$ ipython --no-banner

In [1]: import numpy as np

In [2]: np.set_printoptions(precision=2, suppress=True, linewidth=160, floatmode="fixed")

In [3]: J = np.load("sample2.npy")

In [4]: J
Out[4]: 
array([[ 0.75, -0.39,  0.20],
       [-0.39,  0.42,  0.31],
       [ 0.20,  0.31,  0.84]])

In [5]: U, sigma, Vt = np.linalg.svd(J)

In [6]: evecs = Vt[:(sigma > 1e-8).sum()]

In [7]: rng = np.random.default_rng(62748)

In [8]: x0 = J[2] + 2 * J[1] + rng.integers(2) * np.eye(3)[2]

In [9]: x0
Out[9]: array([-0.57,  1.14,  1.45])

In [10]: evecs.T @ evecs
Out[10]: 
array([[ 0.75, -0.39,  0.20],
       [-0.39,  0.42,  0.31],
       [ 0.20,  0.31,  0.84]])

In [11]: vals, evecs = np.linalg.eigh(J)

In [12]: vals.round(2) + 0
Out[12]: array([0.00, 1.00, 1.00])

In [13]: vals.sum(), np.trace(J)
Out[13]: (np.float64(2.0), np.float64(2.0))

In [14]: evecs @ np.diag(vals) @ evecs.T
Out[14]: 
array([[ 0.75, -0.39,  0.20],
       [-0.39,  0.42,  0.31],
       [ 0.20,  0.31,  0.84]])

In [15]: np.round(np.linalg.eigvalsh(J @ J), 2) + 0
Out[15]: array([0.00, 1.00, 1.00])

In [16]: np.round(np.linalg.svd(J, compute_uv=False), 2) + 0
Out[16]: array([1.00, 1.00, 0.00])

In [17]: W1 = np.array([[1, 1, 3, 2, 0], [3, 0, 1, 0, 1], [2, 3, 2, 2, 1]])

In [18]: c = np.array([3, 1, 1, 1, 3])

In [19]: act = np.maximum(J @ W1 + c, 0)

In [20]: (act > 0).astype(int)
Out[20]: 
array([[1, 1, 1, 1, 1],
       [1, 1, 1, 1, 1],
       [1, 1, 1, 1, 1]])

In [21]: C = np.array([[1, -1, -1], [-3, 1, 2], [2, -1, 1], [3, -3, 1], [0, 1, -1]])

In [22]: (act @ C).round(6).argmax(axis=1)
Out[22]: array([0, 0, 0])

In [23]: W1 @ C
Out[23]: 
array([[10, -9,  6],
       [ 5, -3, -3],
       [ 3, -6,  7]])

In [24]: m1 = np.load("a.npy")

In [25]: m1
Out[25]: 
array([[  2.01,   0.29,  11.57],
       [ 19.75,  -2.37,  -7.19],
       [-12.73,  -5.57,   1.56],
       [ 18.71,  -0.91,  -7.71],
       [ 18.79,  -0.83,  -8.14],
       [ 19.23,  -0.46,  -6.67],
       [-13.79,  -8.00,   2.14],
       [-13.62,  -7.67,   3.15],
       [  1.59,  -0.75,  11.96],
       [-12.99,  -5.59,   2.16],
       [  2.70,  -2.37,   9.95],
       [-12.65,  -7.06,   0.33],
       [  1.69,  -0.70,  12.60],
       [-12.68,  -6.88,   3.22],
       [ -0.07,  -0.94,  12.89],
       [-13.86,  -7.46,   1.24],
       [  3.25,  -0.68,  10.18],
       [ 15.21,  -1.63,  -6.42],
       [  4.15,   0.19,  11.62],
       [-13.32,  -9.34,   4.01],
       [-12.36,  -5.99,   1.12],
       [-13.70,  -9.40,   1.17],
       [-12.75,  -7.84,   3.30]])

In [26]: cen = (m1 - m1.mean(axis=0)) / m1.std(axis=0)

In [27]: np.argwhere(np.abs(cen) > 2)
Out[27]: array([], shape=(0, 2), dtype=int64)

In [28]: c = np.linalg.lstsq(np.delete(cen, 0, axis=1), cen[:, 0])[0]

In [29]: round(1 - np.var(cen[:, 0] - np.delete(cen, 0, axis=1) @ c), 2)
Out[29]: np.float64(0.92)

In [30]: np.abs(c).argmax()
Out[30]: np.int64(0)
